% ipython --no-banner

In [1]: import numpy as np

In [2]: from numpy import linalg as LA

In [3]: np.set_printoptions(precision=3, suppress=True, linewidth=100, floatmode="fixed")

In [4]: E = np.array([[-1, 2, -2, 2, 2, -1, 1, 0, -1],
   ...:     [1, -1, 0, 0, -1, -2, -1, 2, -1],
   ...:     [0, 0, 1, 0, 1, -1, 1, 2, -1]])

In [5]: E[:, 3] = 3 * E[:, 1]

In [6]: E
Out[6]: 
array([[-1,  2, -2,  6,  2, -1,  1,  0, -1],
       [ 1, -1,  0, -3, -1, -2, -1,  2, -1],
       [ 0,  0,  1,  0,  1, -1,  1,  2, -1]])

In [7]: out = np.array([[0, -1],
   ...:     [3, 3],
   ...:     [-3, -3],
   ...:     [-1, 2],
   ...:     [-3, 3],
   ...:     [-1, 1],
   ...:     [-3, -3],
   ...:     [-1, 0],
   ...:     [1, -2]])

In [8]: LA.matrix_rank(E @ out)
Out[8]: np.int64(2)

In [9]: LA.svd(E, compute_uv=False)
Out[9]: array([7.925, 4.002, 2.043])

In [10]: E.mean(axis=0)
Out[10]: array([ 0.000,  0.333, -0.333,  1.000,  0.667, -1.333,  0.333,  1.333, -1.000])

In [11]: np.diff(E, axis=0)
Out[11]: 
array([[ 2, -3,  2, -9, -3, -1, -2,  2,  0],
       [-1,  1,  1,  3,  2,  1,  2,  0,  0]])

In [12]: E[3]
Traceback (most recent call last):
  Cell In[12], line 1
    E[3]
IndexError: index 3 is out of bounds for axis 0 with size 3


In [13]: LA.matrix_rank(E)
Out[13]: np.int64(3)

In [14]: E.shape
Out[14]: (3, 9)

In [15]: E - E[0]
Out[15]: 
array([[ 0,  0,  0,  0,  0,  0,  0,  0,  0],
       [ 2, -3,  2, -9, -3, -1, -2,  2,  0],
       [ 1, -2,  3, -6, -1,  0,  0,  2,  0]])
